In [1]: import numpy as np

In [2]: np.set_printoptions(precision=3, suppress=True, linewidth=100)

In [3]: def rnd(a):
   ...:     return np.round(a, 3) + 0
   ...: 

In [4]: X = np.array([[-1.5, -0.5, 1.6, 0.1, 1.6, -2.1, 1.8, 1.1],
   ...:     [-1.4, 1.3, 0.6, -0.2, 1.3, 0.4, 0.4, -1.4],
   ...:     [0.0, 0.7, 0.5, -1.2, -0.3, -1.0, 0.9, 1.1],
   ...:     [0.3, 0.6, -1.1, -0.6, -0.6, -0.6, -0.2, 1.5],
   ...:     [1.4, 0.7, -0.3, -0.6, -0.8, -1.2, 1.7, -0.8],
   ...:     [0.3, 1.3, -1.1, 0.0, -0.5, -0.6, 0.5, -1.5]])

In [5]: X
Out[5]: 
array([[-1.5, -0.5,  1.6,  0.1,  1.6, -2.1,  1.8,  1.1],
       [-1.4,  1.3,  0.6, -0.2,  1.3,  0.4,  0.4, -1.4],
       [ 0. ,  0.7,  0.5, -1.2, -0.3, -1. ,  0.9,  1.1],
       [ 0.3,  0.6, -1.1, -0.6, -0.6, -0.6, -0.2,  1.5],
       [ 1.4,  0.7, -0.3, -0.6, -0.8, -1.2,  1.7, -0.8],
       [ 0.3,  1.3, -1.1,  0. , -0.5, -0.6,  0.5, -1.5]])

In [6]: t3 = np.stack([X, -3 * X, X[::-1]])

In [7]: (t3 @ X.T).shape
Out[7]: (3, 6, 6)

In [8]: t3.shape
Out[8]: (3, 6, 8)

In [9]: rnd(np.einsum("bij,cij->bc", t3, t3))
Out[9]: 
array([[  49.44, -148.32,   -2.28],
       [-148.32,  444.96,    6.84],
       [  -2.28,    6.84,   49.44]])

In [10]: np.linalg.matrix_rank(t3.reshape(3, -1))
Out[10]: np.int64(2)

In [11]: other = X / np.linalg.norm(X, axis=1, keepdims=True)

In [12]: gram = other @ other.T

In [13]: (np.abs(gram) > 0.9).astype(int)
Out[13]: 
array([[1, 0, 0, 0, 0, 0],
       [0, 1, 0, 0, 0, 0],
       [0, 0, 1, 0, 0, 0],
       [0, 0, 0, 1, 0, 0],
       [0, 0, 0, 0, 1, 0],
       [0, 0, 0, 0, 0, 1]])

In [14]: other = np.array([[8, 1, 0],
    ...:     [-9, 6, 1],
    ...:     [-2, -6, -4],
    ...:     [-9, -8, 2],
    ...:     [-4, -7, -2],
    ...:     [7, 2, -9],
    ...:     [-5, -1, 5],
    ...:     [-7, 4, 3]])

In [15]: np.linalg.matrix_rank(np.vstack([X, other.T]))
Out[15]: np.int64(8)

In [16]: rnd(np.einsum("ij->j", X))
Out[16]: array([-0.9,  4.1,  0.2, -2.5,  0.7, -5.1,  5.1,  0. ])

In [17]: J = np.load("mat.npy")

In [18]: J
Out[18]: 
array([[-0.4  ,  1.3  ,  1.1  ,  0.   ,  0.4  ,  0.   ,  0.1  , -0.5  ,  1.4  ],
       [-1.5  , -0.6  , -0.2  ,  1.   ,  1.2  , -0.5  ,  1.2  ,  0.3  ,  2.9  ],
       [-0.4  , -0.6  , -0.8  , -0.8  , -0.7  ,  0.6  , -1.3  , -1.4  ,  0.9  ],
       [-0.2  , -0.3  ,  1.2  ,  1.   ,  0.   , -1.8  ,  0.7  , -0.9  ,  1.2  ],
       [ 1.6  , -2.5  , -1.3  , -0.5  ,  1.7  ,  0.   , -1.3  , -0.3  , -0.2  ],
       [-0.9  ,  0.6  , -0.4  , -0.2  , -1.   ,  0.4  ,  1.   ,  2.   , -0.5  ],
       [-1.5  ,  0.8  , -0.4  , -0.4  , -0.3  ,  0.9  , -0.2  ,  0.6  ,  0.6  ],
       [ 0.   , -0.2  ,  1.2  , -1.4  , -1.1  ,  0.3  , -0.2  ,  0.6  ,  0.8  ],
       [ 1.3  , -0.9  ,  0.   ,  0.3  ,  1.   , -0.5  , -0.2  , -0.5  ,  1.6  ],
       [-1.395,  0.841, -0.455, -0.367, -0.283,  1.012, -0.174,  0.658,  0.645]])

In [19]: W = np.array([[4, 0, 2, 3],
    ...:     [3, 1, 5, 1],
    ...:     [1, 1, 1, 1],
    ...:     [4, 3, 4, 0],
    ...:     [2, 2, 4, 4],
    ...:     [3, 3, 0, 1],
    ...:     [4, 3, 2, 2],
    ...:     [4, 1, 2, 4],
    ...:     [4, 3, 3, 5]])

In [20]: coef = np.array([-3, -1, 1, -2])

In [21]: act = np.maximum(J @ W + coef, 0)

In [22]: (act > 0).mean(axis=0)
Out[22]: array([0.4, 0.7, 0.7, 0.6])

In [23]: (act > 0).astype(int)
Out[23]: 
array([[1, 1, 1, 1],
       [1, 1, 1, 1],
       [0, 0, 0, 0],
       [0, 1, 1, 1],
       [0, 0, 0, 1],
       [1, 1, 1, 0],
       [0, 1, 1, 0],
       [0, 0, 0, 1],
       [1, 1, 1, 1],
       [0, 1, 1, 0]])

In [24]: basis = np.array([[1, -2], [1, 3], [3, -2], [1, 1]])

In [25]: (act @ basis).round(6).argmax(axis=1)
Out[25]: array([0, 0, 0, 0, 0, 0, 0, 0, 0, 0])
